$ ipython --no-banner

In [1]: import numpy as np

In [2]: from numpy import linalg as LA

In [3]: np.set_printoptions(precision=2, suppress=True, linewidth=100)

In [4]: tidy = lambda a: np.round(a, 2) + 0

In [5]: W0 = np.load("out2.npy")

In [6]: W0
Out[6]: 
array([[-0.54,  0.78,  0.89,  0.95],
       [ 0.09, -0.21, -0.21, -0.4 ],
       [ 0.21, -0.28, -0.45, -0.41],
       [ 0.7 , -0.93, -0.97, -1.  ],
       [-0.35,  0.48,  0.69,  0.66],
       [ 0.29, -0.4 , -0.6 , -0.56],
       [-0.29,  0.68,  0.6 ,  0.94],
       [-0.47,  0.9 ,  0.83,  1.  ],
       [-0.26,  0.3 ,  0.56,  0.36],
       [ 0.29, -0.25, -0.6 , -0.19],
       [-0.06,  0.06,  0.14,  0.06],
       [ 0.37, -0.58, -0.72, -0.82],
       [ 0.18, -0.25, -0.4 , -0.38],
       [ 0.62, -0.76, -0.93, -0.9 ],
       [-0.62,  0.76,  0.93,  0.9 ],
       [ 0.29, -0.18, -0.6 ,  0.03]])

In [7]: dist = LA.norm(W0[:, None] - W0[None], axis=-1)

In [8]: np.unravel_index(dist.round(6).argmax(), dist.shape)
Out[8]: (np.int64(3), np.int64(7))

In [9]: (dist + 1e9 * np.eye(16)).round(6).argmin(axis=1)
Out[9]: array([14, 12, 12, 13,  6,  2,  4,  0,  4, 15,  8,  5,  2,  3,  0,  9])

In [10]: np.flatnonzero(dist[10] < dist.mean() / 2)
Out[10]: array([ 1,  8, 10])

In [11]: mat = np.load("arr.npy")

In [12]: tidy(mat)
Out[12]: 
array([[ 0.43,  0.22,  0.37, -0.24, -0.06],
       [ 0.22,  0.11,  0.19, -0.12, -0.03],
       [ 0.37,  0.19,  0.32, -0.2 , -0.05],
       [-0.24, -0.12, -0.2 ,  0.13,  0.03],
       [-0.06, -0.03, -0.05,  0.03,  0.01]])

In [13]: A2 = np.c_[W0[:, :2] @ np.array([[-2, 1], [-1, 2]]), np.array([-2, 3, -4, -3, 1, -1, 1, 2, 3, 3, -5, -2, 0, 0, 3, 2])]

In [14]: tidy(A2)
Out[14]: 
array([[ 0.3 ,  1.02, -2.  ],
       [ 0.03, -0.33,  3.  ],
       [-0.14, -0.35, -4.  ],
       [-0.47, -1.16, -3.  ],
       [ 0.22,  0.61,  1.  ],
       [-0.18, -0.51, -1.  ],
       [-0.1 ,  1.07,  1.  ],
       [ 0.04,  1.33,  2.  ],
       [ 0.22,  0.34,  3.  ],
       [-0.33, -0.21,  3.  ],
       [ 0.06,  0.06, -5.  ],
       [-0.16, -0.79, -2.  ],
       [-0.11, -0.32,  0.  ],
       [-0.48, -0.9 ,  0.  ],
       [ 0.48,  0.9 ,  3.  ],
       [-0.4 , -0.07,  2.  ]])

In [15]: LA.matrix_rank(A2)
Out[15]: np.int64(3)

In [16]: LA.matrix_rank(np.c_[W0, A2])
Out[16]: np.int64(5)

In [17]: A2 = np.array([[0, 0, -2],
    ...:     [-4, -1, -1],
    ...:     [2, -5, -3],
    ...:     [-2, -2, 3],
    ...:     [1, -5, 5],
    ...:     [-1, -5, 1],
    ...:     [4, 4, 0],
    ...:     [0, 1, -3],
    ...:     [3, 3, 5]])

In [18]: basis = np.array([[-1, 1, -1, -3, 1, -3, 0, 1],
    ...:     [-3, 1, 0, 3, 0, 0, -2, -3],
    ...:     [-1, -1, 1, -2, 3, 1, 0, -1]])

In [19]: rng = np.random.default_rng(394)

In [20]: X = A2 @ basis + 0.3 * rng.normal(size=(9, 8))

In [21]: tidy(X)
Out[21]: 
array([[  1.81,   2.26,  -2.02,   4.07,  -5.55,  -1.92,  -0.34,   2.05],
       [  8.22,  -3.88,   3.14,  10.59,  -7.41,  10.69,   2.08,  -0.23],
       [ 15.46,  -0.24,  -4.9 , -14.88,  -6.98,  -8.89,   9.46,  20.49],
       [  4.99,  -6.65,   4.77,  -6.46,   6.98,   9.1 ,   4.15,   0.66],
       [  9.09,  -9.18,   3.95, -27.38,  15.83,   1.98,   9.97,  10.99],
       [ 14.43,  -6.92,   1.86, -14.42,   1.61,   3.97,  10.52,  12.97],
       [-15.7 ,   7.69,  -4.31,  -0.38,   3.82, -12.09,  -7.76,  -7.91],
       [ -0.03,   3.78,  -3.06,   8.76,  -8.89,  -3.54,  -1.78,   0.01],
       [-17.54,   1.07,   2.37,  -9.76,  17.9 ,  -3.79,  -6.49, -11.  ]])

In [22]: hat = X @ LA.solve(X.T @ X, X.T)

In [23]: tidy(np.trace(hat))
Out[23]: np.float64(8.0)

In [24]: np.allclose(hat @ hat, hat)
Out[24]: True

In [25]: tidy(hat @ X[:, 5])
Out[25]: array([ -1.92,  10.69,  -8.89,   9.1 ,   1.98,   3.97, -12.09,  -3.54,  -3.79])

In [26]: tidy(np.diag(hat))
Out[26]: array([0.99, 0.98, 0.98, 0.67, 1.  , 0.99, 0.98, 0.47, 0.94])

In [27]: tidy(LA.eigvalsh(hat))
Out[27]: array([0., 1., 1., 1., 1., 1., 1., 1., 1.])

In [28]: x0 = np.array([-1, 3, -9, 6, 2, -3, -8, 3])

In [29]: rhs = X @ x0

In [30]: tidy(LA.lstsq(X, rhs)[0])
Out[30]: array([-1.,  3., -9.,  6.,  2., -3., -8.,  3.])

In [31]: try:
    ...:     LA.solve(X, rhs)
    ...: except LA.LinAlgError as e:
    ...:     print(e)
    ...: 
Last 2 dimensions of the array must be square

In [32]: rhs = rhs + 0.1 * rng.normal(size=9)

In [33]: tidy(rhs)
Out[33]: array([  51.01,  -48.74,  -62.72, -151.3 , -257.5 , -192.29,  157.49,   98.82,    6.82])

In [34]: b, *_ = LA.lstsq(X, rhs)

In [35]: [round(float(LA.norm(LA.solve(X.T @ X + lam * np.eye(8), X.T @ rhs))), 2) for lam in (0, 1, 10, 100)]
Out[35]: [14.77, 10.04, 9.04, 8.46]

In [36]: tidy(X.T @ (rhs - X @ b))
Out[36]: array([0., 0., 0., 0., 0., 0., 0., 0.])

In [37]: b.round()
Out[37]: array([-1.,  2., -9.,  6.,  2., -3., -8.,  3.])

In [38]: A2 = np.array([[0, 0], [-2, -2], [2, 2], [0, -1], [1, 0], [2, -2], [1, 1], [0, -2]])

In [39]: LA.matrix_rank(X @ A2)
Out[39]: np.int64(2)

In [40]: A2 @ X
---------------------------------------------------------------------------
ValueError                                Traceback (most recent call last)
Cell In[40], line 1
----> 1 A2 @ X

ValueError: matmul: Input operand 1 has a mismatch in its core dimension 0, with gufunc signature (n?,k),(k,m?)->(n?,m?) (size 9 is different from 2)

In [41]: np.vstack([X, A2.T]).shape
Out[41]: (11, 8)

In [42]: A2 = np.c_[X[:, :6] @ np.array([[1, 3, 3, 1, 0, 0],
    ...:     [1, 2, 2, 0, 2, 3],
    ...:     [2, 2, 2, 1, 3, 0],
    ...:     [1, 3, 3, 1, 2, 1],
    ...:     [0, 0, 2, 3, 0, 2],
    ...:     [3, 1, 2, 3, 3, 0]]), np.array([1, 0, 5, 1, 3, 2, 2, 1, 1])]

In [43]: tidy(A2)
Out[43]: 
array([[ -1.66,  16.19,   3.18, -18.54,   0.83,  -0.24,   1.  ],
       [ 53.29,  65.65,  61.53,  31.8 ,  54.94, -15.85,   0.  ],
       [-36.13, -17.41, -40.26, -51.93, -71.6 , -29.55,   5.  ],
       [ 28.73,   0.95,  24.02,  51.56,  15.4 , -12.45,   1.  ],
       [-13.64, -63.35, -29.71,  39.1 , -55.34, -23.26,   3.  ],
       [  8.72,  -6.11,   1.08,  18.6 , -25.18, -31.95,   2.  ],
       [-53.29, -53.57, -58.02, -45.2 , -34.59,  30.34,   2.  ],
       [ -4.23,  24.08,   2.75, -31.63,   5.28,   2.3 ,   1.  ],
       [-32.87, -78.81, -46.81,  17.38, -21.65,  29.23,   1.  ]])

In [44]: tidy(LA.norm(LA.qr(X)[0].T @ A2, axis=0) ** 2 / ((A2 ** 2).sum(axis=0) + 1e-12))
Out[44]: array([1.  , 1.  , 1.  , 1.  , 1.  , 1.  , 0.94])
